>>> import numpy as np
>>> np.set_printoptions(suppress=True, linewidth=140)
>>> def rd(a):
...     return np.round(a, 1) + 0
... 
>>> data = np.array([[2.0, 2.0, -1.2],
...     [0.0, 0.0, 1.0],
...     [1.9, 1.9, -1.2],
...     [-2.1, -1.9, -0.1],
...     [-4.0, -3.9, 0.1],
...     [-6.0, -5.9, -2.0],
...     [-2.1, -1.9, -1.0]])
>>> proj = data @ np.linalg.solve(data.T @ data, data.T)
>>> rd((np.eye(7) - proj) @ data)
array([[0., 0., 0.],
       [0., 0., 0.],
       [0., 0., 0.],
       [0., 0., 0.],
       [0., 0., 0.],
       [0., 0., 0.],
       [0., 0., 0.]])
>>> rd(np.linalg.eigvalsh(proj))
array([0., 0., 0., 0., 1., 1., 1.])
>>> rd(proj)
array([[ 0.4, -0.2,  0.3,  0. , -0.2,  0. ,  0.1],
       [-0.2,  0.1, -0.2,  0.1,  0.1, -0.2,  0. ],
       [ 0.3, -0.2,  0.3,  0. , -0.2,  0. ,  0.1],
       [ 0. ,  0.1,  0. ,  0.5,  0.2, -0.1,  0.4],
       [-0.2,  0.1, -0.2,  0.2,  0.3,  0.2,  0.1],
       [ 0. , -0.2,  0. , -0.1,  0.2,  0.9,  0.1],
       [ 0.1,  0. ,  0.1,  0.4,  0.1,  0.1,  0.5]])
>>> print(rd(np.diag(proj)))
[0.4 0.1 0.3 0.5 0.3 0.9 0.5]
>>> rd(proj @ data[:, 0])
array([ 2. ,  0. ,  1.9, -2.1, -4. , -6. , -2.1])
>>> m1 = np.load("sample2.npy")
>>> m1
array([[ 8,  8,  8],
       [10, 10, 10],
       [10, 10, 10],
       [10, 10, 10],
       [ 0,  0,  0]])
>>> left, sv, VT = np.linalg.svd(m1)
>>> vecs = VT[:(sv > 1e-8).sum()]
>>> rng = np.random.default_rng(527961)
>>> x0 = m1[2] + -3 * m1[1] + rng.integers(2) * np.eye(3)[0]
>>> x0
array([-20., -20., -20.])
>>> rd(np.diag(vecs.T @ vecs))
array([0.3, 0.3, 0.3])
>>> np.linalg.matrix_rank(np.vstack([m1, x0]))
np.int64(1)
>>> A = np.array([[5, 10, 5],
...     [2, 4, 2],
...     [-5, -10, -5],
...     [4, 8, 4],
...     [4, 8, 4],
...     [0, 0, 0],
...     [-1, -2, -1]])
>>> # row 4 repeats row 3
>>> np.linalg.matrix_rank(A, rtol=0.1)
np.int64(1)
>>> np.linalg.cond(A) > 100
np.True_
>>> rd(np.linalg.norm(A, 2) / np.linalg.norm(A))
np.float64(1.0)
>>> left, sv, VT = np.linalg.svd(A)
>>> np.argmax(sv[:-1] / (sv[1:] + 1e-6)) + 1
np.int64(1)
>>> A2 = left[:, :1] @ np.diag(sv[:1]) @ VT[:1]
>>> print(rd(A2))
[[  5.  10.   5.]
 [  2.   4.   2.]
 [ -5. -10.  -5.]
 [  4.   8.   4.]
 [  4.   8.   4.]
 [  0.   0.   0.]
 [ -1.  -2.  -1.]]
>>> np.allclose(A[:-1].T @ np.linalg.lstsq(A[:-1].T, A[-1])[0], A[-1])
True
>>> print(np.unique(A.round(6), axis=0).shape)
(6, 3)
>>> np.linalg.lstsq(A[:-1].T, A[-1])[2]
np.int32(1)
>>> r = np.linalg.matrix_rank(A)
>>> r
np.int64(1)
>>> N = np.linalg.svd(A)[2][r:].T
>>> np.allclose(A @ N, 0)
True
>>> np.linalg.matrix_rank(A.T @ A), np.linalg.matrix_rank(A @ A.T)
(np.int64(1), np.int64(1))
>>> x0 = np.array([6, 3, -5])
>>> h1 = np.maximum(A @ x0, 0)
>>> print(h1)
[35 14  0 28 28  0  0]
>>> A.T @ h1
array([427, 854, 427])
>>> np.maximum(A @ (3 * x0), 0)
array([105,  42,   0,  84,  84,   0,   0])
>>> A * (h1 > 1e-9)[:, None]
array([[ 5, 10,  5],
       [ 2,  4,  2],
       [ 0,  0,  0],
       [ 4,  8,  4],
       [ 4,  8,  4],
       [ 0,  0,  0],
       [ 0,  0,  0]])
>>> F = np.array([[-4, 1, 0, -4, 0, -3, 0],
...     [1, 0, -3, -5, 1, 3, -5],
...     [-1, -2, -4, 0, 5, 2, -4],
...     [-5, 3, 0, 3, -3, 3, 0]])
>>> F[0] = F[3]
>>> F
array([[-5,  3,  0,  3, -3,  3,  0],
       [ 1,  0, -3, -5,  1,  3, -5],
       [-1, -2, -4,  0,  5,  2, -4],
       [-5,  3,  0,  3, -3,  3,  0]])
>>> gram = F.T @ F
>>> rd(np.linalg.eigvalsh(gram)[::-1])
array([140.9,  91.3,  25.8,   0. ,   0. ,   0. ,   0. ])
>>> rd(np.linalg.svd(F, compute_uv=False) ** 2)
array([140.9,  91.3,  25.8,   0. ])
>>> print(np.diag(gram))
[52 22 25 43 44 31 41]
>>> np.allclose(gram, gram.T)
True
>>> gram
array([[ 52, -28,   1, -35,  26, -29,  -1],
       [-28,  22,   8,  18, -28,  14,   8],
       [  1,   8,  25,  15, -23, -17,  31],
       [-35,  18,  15,  43, -23,   3,  25],
       [ 26, -28, -23, -23,  44,  -5, -25],
       [-29,  14, -17,   3,  -5,  31, -23],
       [ -1,   8,  31,  25, -25, -23,  41]])
>>> np.linalg.matrix_rank(gram)
np.int64(3)
>>> X = np.load("mat.npy")
>>> X
array([[-6,  8,  0,  0],
       [-4,  8,  0,  0],
       [ 0,  0, -6,  8],
       [ 0,  0, -4,  8]])
>>> # 2 blocks once reordered
>>> evals, vecs = np.linalg.eig(X)
>>> rd(np.sort(np.linalg.eigvals(X @ X)))
array([ 9.8,  9.8, 26.2, 26.2])
>>> print(rd(np.sort(np.linalg.eigvals(np.linalg.inv(X)))))
[-0.3 -0.3  0.2  0.2]
>>> (X != 0).astype(int)
array([[1, 1, 0, 0],
       [1, 1, 0, 0],
       [0, 0, 1, 1],
       [0, 0, 1, 1]])
>>> np.flatnonzero(np.linalg.matrix_power((X != 0) + (X.T != 0) + np.eye(4), 4)[3])
array([2, 3])
>>> (np.linalg.matrix_power((X != 0) + (X.T != 0) + np.eye(4), 4) > 0).astype(int)
array([[1, 1, 0, 0],
       [1, 1, 0, 0],
       [0, 0, 1, 1],
       [0, 0, 1, 1]])
>>> arr = np.loadtxt("data.csv", delimiter=",")
>>> arr
array([[-0.2,  0.3,  0.6,  0. ,  1.7, -1.4,  0.7],
       [-2. , -0.6,  0.9,  0.9,  1.2, -1.4, -0.4],
       [ 0.6, -0.2, -0.9,  1.7,  0.9, -0.4, -0.7],
       [-0.1,  1.5, -0.6, -0.9,  1.4, -0.2, -1.1],
       [-0.3,  0.7, -0.7,  0.2, -2. ,  0.6, -1.9],
       [ 0.5,  2.4,  0.6, -1. ,  0.2, -0.3, -1.2],
       [-0.2, -0.8, -0.3, -0.8, -1.3, -0.2,  0.4]])
>>> lab = rng.permutation(7)
>>> A2 = arr[:, lab] * rng.choice([-1, 1], 7)
>>> print(A2)
[[ 1.7 -0.7 -0.6  0.3 -0.2  0.   1.4]
 [ 1.2  0.4 -0.9 -0.6 -2.   0.9  1.4]
 [ 0.9  0.7  0.9 -0.2  0.6  1.7  0.4]
 [ 1.4  1.1  0.6  1.5 -0.1 -0.9  0.2]
 [-2.   1.9  0.7  0.7 -0.3  0.2 -0.6]
 [ 0.2  1.2 -0.6  2.4  0.5 -1.   0.3]
 [-1.3 -0.4  0.3 -0.8 -0.2 -0.8  0.2]]
>>> left, _, VT = np.linalg.svd(arr.T @ A2)
>>> print(lab)
[4 6 2 1 0 3 5]
>>> rd(np.linalg.lstsq(arr, A2)[0])
array([[ 0.,  0.,  0.,  0.,  1.,  0.,  0.],
       [ 0.,  0.,  0.,  1.,  0.,  0.,  0.],
       [ 0.,  0., -1.,  0.,  0.,  0.,  0.],
       [ 0.,  0.,  0.,  0.,  0.,  1.,  0.],
       [ 1.,  0.,  0.,  0.,  0.,  0.,  0.],
       [ 0.,  0.,  0.,  0.,  0.,  0., -1.],
       [ 0., -1.,  0.,  0.,  0.,  0.,  0.]])
